$ python -q
>>> import numpy as np
>>> np.set_printoptions(precision=2, suppress=True, linewidth=200)
>>> rnd = lambda a: np.round(a, 2) + 0
>>> m1 = np.load("a.npy")
>>> m1
array([[-0.8 , -0.09, -0.31,  0.62, -3.32,  1.27],
       [-0.08, -0.1 ,  0.06,  0.14,  0.24,  0.14],
       [-0.44, -0.34,  0.12,  0.59,  0.  ,  0.74],
       [-0.44, -0.27,  0.05,  0.53, -0.44,  0.73],
       [ 0.16,  0.13, -0.05, -0.22, -0.04, -0.27],
       [ 1.4 ,  0.63,  0.07, -1.49,  2.84, -2.29],
       [-0.44, -0.27,  0.05,  0.53, -0.44,  0.73],
       [ 0.6 ,  0.68, -0.38, -0.99, -1.36, -1.04],
       [-0.88, -0.75,  0.31,  1.24,  0.44,  1.49],
       [-0.28,  0.  , -0.14,  0.19, -1.36,  0.44],
       [-0.6 , -0.54,  0.24,  0.87,  0.48,  1.02],
       [ 0.76,  0.25,  0.13, -0.73,  2.12, -1.23],
       [-0.04,  0.09, -0.11, -0.05, -0.76,  0.05],
       [ 1.32,  1.3 , -0.64, -2.01, -1.76, -2.26]])
>>> # rows 3 and 6 are equal
>>> def softmax(z):
...     e = np.exp(z - z.max(axis=-1, keepdims=True))
...     return e / e.sum(axis=-1, keepdims=True)
... 
>>> rnd(softmax(m1[12] + 3))
array([0.18, 0.2 , 0.17, 0.18, 0.09, 0.19])
>>> print(rnd(softmax(10 * m1[12])))
[0.12 0.43 0.06 0.11 0.   0.29]
>>> scores = m1 @ m1.T / np.sqrt(6)
>>> rnd(softmax(scores)[12] @ m1)
array([-0.07,  0.1 , -0.13, -0.04, -0.94,  0.09])
>>> softmax(scores).round(6).argmax(axis=1)
array([ 0,  8,  8,  0, 13,  5,  0, 13,  8,  0,  8,  5,  0, 13])
>>> z = m1[:, 5] > np.median(m1[:, 5])
>>> f = m1[z].mean(axis=0) - m1[~z].mean(axis=0)
>>> rnd(f)
array([-1.14, -0.75,  0.18,  1.42, -0.85,  1.9 ])
>>> rnd((((m1 - m1.mean(axis=0)) @ f > 0) == z).mean())
np.float64(0.86)
>>> np.argsort(-np.abs(f).round(6), kind="stable")
array([5, 3, 0, 4, 1, 2])
>>> z.astype(int)
array([1, 0, 1, 1, 0, 0, 1, 0, 1, 1, 1, 0, 0, 0])
>>> ((m1 - m1.mean(axis=0)) @ f > 0).astype(int)
array([1, 1, 1, 1, 0, 0, 1, 0, 1, 1, 1, 0, 1, 0])
>>> feats = np.loadtxt("mat.csv", delimiter=",")
>>> feats
array([[ 0.94,  0.79,  5.88,  6.57, -1.29,  0.13],
       [ 1.48, -0.06,  3.91,  4.2 , -0.55, -0.34],
       [ 2.18, -0.79,  2.44,  2.08, -0.87, -1.2 ],
       [-3.81,  3.25,  1.16,  1.74, -3.6 ,  1.23],
       [-1.11,  1.6 ,  3.51,  4.56, -0.33,  1.33],
       [-1.07, -0.04, -3.41, -3.86, -0.43, -0.18],
       [ 0.69, -0.81, -1.52, -2.01, -0.38, -0.82],
       [ 0.69,  0.75,  5.44,  6.32, -0.26,  0.61],
       [ 3.17, -0.72,  5.92,  5.95, -0.48, -1.  ],
       [ 0.46,  0.04,  2.49,  3.25,  2.45,  1.12],
       [ 3.24, -0.82,  5.81,  6.05, -0.4 , -1.  ],
       [-0.96,  0.75,  1.11,  1.75,  1.34,  1.32],
       [ 0.99, -0.82, -0.97, -1.76, -1.22, -1.38],
       [ 1.44,  0.03,  3.92,  4.25, -0.69, -0.22],
       [-2.86,  2.41,  0.24,  0.08, -4.99, -0.17],
       [-1.68, -0.14, -4.32, -4.42,  1.61,  0.78],
       [-0.76,  1.67,  4.05,  4.82, -1.31,  0.83],
       [-2.98,  1.49, -2.85, -2.93, -2.29,  0.43],
       [-2.57,  1.57, -0.35,  0.24,  0.18,  1.6 ],
       [ 2.55, -0.81,  4.8 ,  5.37,  1.43, -0.02],
       [-3.26,  0.89, -5.81, -6.03,  0.42,  1.03],
       [-2.26,  1.59,  0.19,  0.6 , -0.89,  1.18],
       [ 0.15, -0.75, -2.53, -2.78,  1.74,  0.18],
       [ 0.78,  0.81,  5.38,  6.28, -0.34,  0.56],
       [ 2.62, -2.43, -2.17, -2.99,  1.51, -1.48],
       [-1.  , -0.81, -5.96, -6.51,  1.34, -0.16],
       [-3.26,  1.54, -3.36, -3.22, -1.16,  0.92],
       [ 0.22, -0.84, -2.58, -2.73,  1.7 ,  0.08],
       [ 0.54, -1.62, -4.47, -5.08,  2.39, -0.27],
       [-2.74,  1.7 , -2.29, -2.73, -3.29, -0.03],
       [ 3.45, -2.34,  0.77,  0.58,  2.79, -0.83],
       [ 2.18,  0.01,  6.69,  7.83,  0.84,  0.45],
       [ 4.42, -3.26, -0.2 , -1.14,  1.54, -2.21],
       [-3.31,  1.69, -3.3 , -3.32, -1.22,  0.88],
       [-2.75,  2.38,  0.23,  0.06, -4.96, -0.28],
       [ 2.7 , -2.41, -0.23, -0.04,  4.94,  0.18],
       [-3.3 ,  0.82, -5.76, -6.03,  0.49,  1.03],
       [ 0.68, -0.79, -1.54, -2.09, -0.3 , -0.86],
       [-1.34, -0.02, -3.9 , -4.2 ,  0.65,  0.36],
       [-3.29,  1.48, -3.3 , -3.37, -1.13,  1.09],
       [-3.22,  1.63, -3.33, -3.24, -1.22,  0.99]])
>>> cen = feats - feats.mean(axis=0)
>>> U, s, Vt = np.linalg.svd(cen, full_matrices=False)
>>> print(np.searchsorted(np.cumsum(s ** 2) / (s ** 2).sum(), 0.9) + 1)
2
>>> rnd((s ** 2).sum() ** 2 / (s ** 4).sum())
np.float64(1.65)
>>> (np.sign(U[:, 0]) == np.sign(U[0, 0])).astype(int)
array([1, 1, 1, 1, 1, 0, 0, 1, 1, 1, 1, 1, 0, 1, 0, 0, 1, 0, 0, 1, 0, 1, 0, 1, 0, 0, 0, 0, 0, 0, 1, 1, 1, 0, 0, 1, 0, 0, 0, 0, 0])
>>> rnd(s)
array([35.96, 18.72,  8.91,  0.35,  0.3 ,  0.28])
>>> np.abs(U[:, 0]).argmax()
np.int64(31)
>>> U, s, Vt = np.linalg.svd(feats)
>>> np.argmax(s[:-1] / (s[1:] + 1e-6)) + 1
np.int64(3)
>>> Y = U[:, :3] @ np.diag(s[:3]) @ Vt[:3]
>>> rnd(np.abs(feats - Y).max())
np.float64(0.13)
>>> rnd(np.linalg.norm(feats - Y, 2)), rnd(s[3])
(np.float64(0.36), np.float64(0.36))
>>> np.linalg.matrix_rank(feats, rtol=0.05)
np.int64(3)
